$ ipython --no-banner

In [1]: import numpy as np

In [2]: np.set_printoptions(precision=1, suppress=True, linewidth=160, floatmode="fixed")

In [3]: W2 = np.sign(np.array([[3, 1, 0, -3], [-1, -3, 1, 3], [-3, -1, -2, 0], [2, -2, 0, -2]]))

In [4]: out = (np.tril(W2, -1) + np.eye(4)) @ (np.triu(W2, 1) + np.eye(4))

In [5]: ev = np.array([0, 2, 4, -1])

In [6]: m1 = np.rint(out * ev @ np.linalg.inv(out)) + 0

In [7]: m1
Out[7]: 
array([[-2.0, -1.0, -2.0, -1.0],
       [ 8.0,  2.0,  4.0, -2.0],
       [ 4.0,  4.0,  4.0,  4.0],
       [-8.0, -3.0, -4.0,  1.0]])

In [8]: U, sig, Vh = np.linalg.svd(m1)

In [9]: vecs = Vh[:(sig > 1e-8).sum()]

In [10]: rng = np.random.default_rng(4096)

In [11]: vec = m1[1] + -2 * m1[2] + rng.integers(2) * np.eye(4)[1]

In [12]: vec
Out[12]: array([  0.0,  -6.0,  -4.0, -10.0])

In [13]: np.allclose(vecs.T @ vecs @ vec, vec)
Out[13]: True

In [14]: np.diag(vecs.T @ vecs)
Out[14]: array([0.8, 0.7, 0.8, 0.7])

In [15]: np.linalg.matrix_rank(np.vstack([m1, vec]))
Out[15]: np.int64(3)

In [16]: sig = 5 * 0.7 ** np.arange(9)

In [17]: W0 = rng.normal(size=(39, 9)) * rng.permutation(sig)

In [18]: W0.round(1) + 0
Out[18]: 
array([[ -3.7,  -0.2,   1.4,   0.5,  -0.1,  -0.6,  -0.6,   0.5,   1.5],
       [ -4.3,  -0.3,  -3.7,   0.0,  -0.4,   0.2,  -1.3,   6.3,  -0.2],
       [ -7.8,   0.4,  -0.3,  -0.2,   0.1,   1.0,  -1.0,  -0.4,  -1.1],
       [  3.5,  -0.3,  -0.6,   1.3,  -0.8,   0.1,  -1.8,  -2.5,  -0.9],
       [  1.6,  -0.2,  -4.1,   1.4,   0.0,  -0.7,   0.1,  -0.5,   0.8],
       [ -0.1,  -0.4,   2.0,  -1.3,  -0.2,   0.1,  -0.8,  -6.4,   1.2],
       [ -7.8,  -0.1,  -1.0,  -0.5,   0.2,   0.6,  -1.1,   3.4,   0.3],
       [  3.9,   0.0,  -2.1,   2.0,   0.0,   1.1,  -0.1,  -5.4,  -0.5],
       [ -4.2,   0.3,   1.6,  -3.4,  -0.4,  -0.2,   0.0,  -2.2,   0.1],
       [  0.4,   0.1,   0.4,  -1.4,  -0.2,  -0.5,  -1.2,  -6.9,  -0.5],
       [-13.1,   0.2,   0.2,  -2.4,  -0.6,   0.6,   0.6,  -1.2,   0.6],
       [ -5.6,   0.2,   0.4,   0.1,  -1.1,   0.5,  -2.5,  -2.2,   0.6],
       [  7.8,   0.3,  -0.3,  -0.1,  -0.2,   0.2,   0.0,  -1.2,   0.0],
       [ -3.3,  -0.4,   4.5,  -1.7,  -0.2,  -0.9,   0.0,   0.8,  -0.5],
       [  4.0,  -0.3,   2.6,  -0.1,  -0.1,   0.7,   2.8,   1.0,   0.2],
       [ -2.3,   0.6,   3.6,   2.7,  -0.1,  -0.4,  -1.6,  -0.5,  -1.2],
       [ -4.7,   0.0,  -8.5,   0.7,   0.3,   0.2,  -0.6,  -2.3,   0.6],
       [  2.8,  -0.1,  -3.2,  -1.4,  -0.1,   0.5,  -0.5,   7.0,  -1.3],
       [ -0.6,  -0.2,   1.9,  -1.1,   0.0,   0.3,   0.0,  -6.3,  -0.8],
       [ -5.2,   0.4,  -1.3,  -0.3,   0.1,  -0.9,   0.4,   0.9,   1.2],
       [  7.4,  -0.1,  -5.1,  -3.1,   0.0,  -0.2,  -1.7,  -1.6,   0.7],
       [  0.4,  -0.1,   3.7,   0.7,  -0.8,   0.5,   0.5,  -1.1,  -1.8],
       [  1.3,   0.4,  -2.9,  -2.9,   0.6,  -0.5,  -1.1,   0.4,   0.5],
       [  4.7,   0.3,   2.3,   3.2,  -1.4,   0.2,  -0.6,   2.3,  -0.3],
       [ -6.7,  -0.1,  -0.3,   0.9,  -0.2,   0.6,   0.9,  -3.8,  -1.4],
       [ -3.9,   0.0,   1.2,  -1.1,  -0.3,  -0.1,  -0.6,   2.3,   0.4],
       [ -3.3,   0.3,  -0.7,   2.9,  -0.1,  -0.4,   0.4,  -0.1,   0.5],
       [  5.7,   0.1,   0.4,   0.5,  -0.1,   0.3,  -1.5,   0.1,   1.0],
       [  4.8,   0.0,  -0.3,   1.3,   0.2,   0.1,   0.7,   1.6,   0.2],
       [ -7.4,   0.2,   3.1,   0.1,  -0.2,   0.3,  -0.9,  -1.7,  -0.2],
       [  0.5,   0.3,   0.5,  -1.8,   0.1,   1.0,  -0.2,   0.3,  -0.1],
       [  7.4,   0.0,  -0.5,  -0.3,   0.9,   0.0,  -1.1,   2.6,  -1.2],
       [  6.1,  -0.1,   3.9,   0.6,  -0.3,   1.2,   3.3,  -0.6,   0.7],
       [ -8.0,   0.0,   1.9,   0.9,   0.7,  -1.3,   1.2,   3.3,   0.7],
       [ -3.7,  -0.2,  -2.6,  -1.3,  -0.4,  -0.3,  -1.2,  -3.0,  -0.3],
       [  4.3,  -0.1,  -3.6,  -1.5,   0.3,   0.6,   0.7,   1.0,  -1.1],
       [ 10.0,   0.3,  -3.6,   3.4,  -0.4,   0.1,  -0.6,  -2.6,  -0.5],
       [  4.6,  -0.2,   4.2,   0.9,  -0.6,  -0.3,   2.6,  -1.1,  -1.6],
       [ -6.3,  -0.2,   4.6,   0.6,  -0.1,  -0.3,   0.7,   0.3,   0.6]])

In [19]: out = W0 / np.linalg.norm(W0, axis=1, keepdims=True)

In [20]: G = out @ out.T

In [21]: np.linalg.norm(out, axis=1)
Out[21]: 
array([1.0, 1.0, 1.0, 1.0, 1.0, 1.0, 1.0, 1.0, 1.0, 1.0, 1.0, 1.0, 1.0, 1.0, 1.0, 1.0, 1.0, 1.0, 1.0, 1.0, 1.0, 1.0, 1.0, 1.0, 1.0, 1.0, 1.0, 1.0, 1.0, 1.0,
       1.0, 1.0, 1.0, 1.0, 1.0, 1.0, 1.0, 1.0, 1.0])

In [22]: (G - 2 * np.eye(39)).round(6).argmax(axis=1)
Out[22]: 
array([38,  6, 10, 36, 36, 18, 25,  3, 10, 18,  2, 29, 27, 38, 32, 38, 34, 35,  5,  6, 35, 37, 20, 28,  2,  6, 19, 12, 31, 38, 22, 28, 14, 25, 16, 20, 12, 32,
       29])
